% ipython --no-banner

In [1]: import numpy as np

In [2]: np.set_printoptions(precision=2, suppress=True, linewidth=160, floatmode="fixed")

In [3]: tidy = lambda a: np.round(a, 2) + 0

In [4]: A = np.load("arr.npy")

In [5]: tidy(A)
Out[5]: 
array([[  3.95,  -2.50,   9.75,   6.27,  -4.50,   2.77,   0.69,  -2.91],
       [ -6.39,   8.98,   3.90,   1.56,  -1.97,  -4.64,  -7.40,  -0.59],
       [ -2.81,   9.24,  -5.22,  -0.44,  -1.36,  -4.54,   8.11, -10.88],
       [ -1.12,  -6.09,   3.16,  -8.01,  -6.71,  -7.47,   1.21,  -4.42],
       [ -6.23,   4.56,   0.07,  -3.47,  -0.94,  11.71,  -0.13,  -0.25],
       [-10.28,  -4.31,   0.21,   5.56,  -0.05,   0.30,   1.15,  -2.97],
       [  3.83,   0.08, -10.92,   5.69,  -8.51,  -1.89,  -4.79,  -3.02]])

In [6]: f, v = A[3], A[2]

In [7]: tidy(f @ v)
Out[7]: np.float64(34.8)

In [8]: tidy(f @ f)
Out[8]: np.float64(234.31)

In [9]: p = (f @ v) / (f @ f) * f

In [10]: np.linalg.matrix_rank(np.outer(f, v))
Out[10]: np.int64(1)

In [11]: tidy(p)
Out[11]: array([-0.17, -0.90,  0.47, -1.19, -1.00, -1.11,  0.18, -0.66])

In [12]: W = np.array([[1, 1, 3, 3, -1],
    ...:     [3, 1, 3, 3, 2],
    ...:     [2, 2, -3, 2, 3],
    ...:     [0, -1, 0, -3, 1],
    ...:     [-3, 2, 1, -1, 3],
    ...:     [-3, 0, -3, -2, 2],
    ...:     [3, -1, 3, -1, -1],
    ...:     [-2, -3, -3, -2, -1]])

In [13]: coef = np.array([1, -4, -3, -3, 3])

In [14]: H = np.maximum(A @ W + coef, 0)

In [15]: (H > 0).astype(int)
Out[15]: 
array([[1, 1, 0, 1, 1],
       [1, 1, 0, 1, 1],
       [1, 1, 1, 1, 0],
       [1, 1, 0, 1, 0],
       [0, 0, 0, 0, 1],
       [0, 0, 0, 0, 1],
       [1, 0, 1, 0, 0]])

In [16]: cent = np.array([[-3, 1], [-1, 0], [3, -3], [0, 1], [1, -3]])

In [17]: (H @ cent).round(6).argmax(axis=1)
Out[17]: array([1, 1, 0, 1, 0, 0, 0])

In [18]: W @ cent
Out[18]: 
array([[  4,  -2],
       [  1,  -9],
       [-14,   4],
       [  2,  -6],
       [ 13, -16],
       [  2,  -2],
       [  0,  -4],
       [ -1,   8]])

In [19]: other = A / np.sqrt((A ** 2).mean(axis=1, keepdims=True))

In [20]: tidy(np.linalg.norm(other, axis=1))
Out[20]: array([2.83, 2.83, 2.83, 2.83, 2.83, 2.83, 2.83])

In [21]: np.linalg.matrix_rank(A - A.mean(axis=1, keepdims=True))
Out[21]: np.int64(7)

In [22]: J = np.load("x.npy")

In [23]: J
Out[23]: 
array([[0.40, 0.60, 0.00, 0.00],
       [0.25, 0.50, 0.25, 0.00],
       [0.50, 0.00, 0.17, 0.33],
       [0.25, 0.17, 0.25, 0.33]])

In [24]: def softmax(z):
    ...:     e = np.exp(z - z.max(axis=-1, keepdims=True))
    ...:     return e / e.sum(axis=-1, keepdims=True)
    ...: 

In [25]: tidy(softmax(J).sum(axis=1))
Out[25]: array([1.00, 1.00, 1.00, 1.00])

In [26]: tidy(softmax(J[2]))
Out[26]: array([0.32, 0.19, 0.23, 0.27])

In [27]: tidy(softmax(10 * J[2]))
Out[27]: array([0.82, 0.01, 0.03, 0.15])

In [28]: att = J @ J.T / np.sqrt(4)

In [29]: tidy(softmax(att)[2] @ J)
Out[29]: array([0.35, 0.31, 0.17, 0.17])

In [30]: tidy(softmax(att))
Out[30]: 
array([[0.27, 0.26, 0.23, 0.23],
       [0.26, 0.26, 0.24, 0.24],
       [0.24, 0.24, 0.27, 0.25],
       [0.25, 0.25, 0.25, 0.25]])

In [31]: tidy(softmax(att + np.triu(np.full(att.shape, -np.inf), 1)))
Out[31]: 
array([[1.00, 0.00, 0.00, 0.00],
       [0.50, 0.50, 0.00, 0.00],
       [0.32, 0.32, 0.36, 0.00],
       [0.25, 0.25, 0.25, 0.25]])
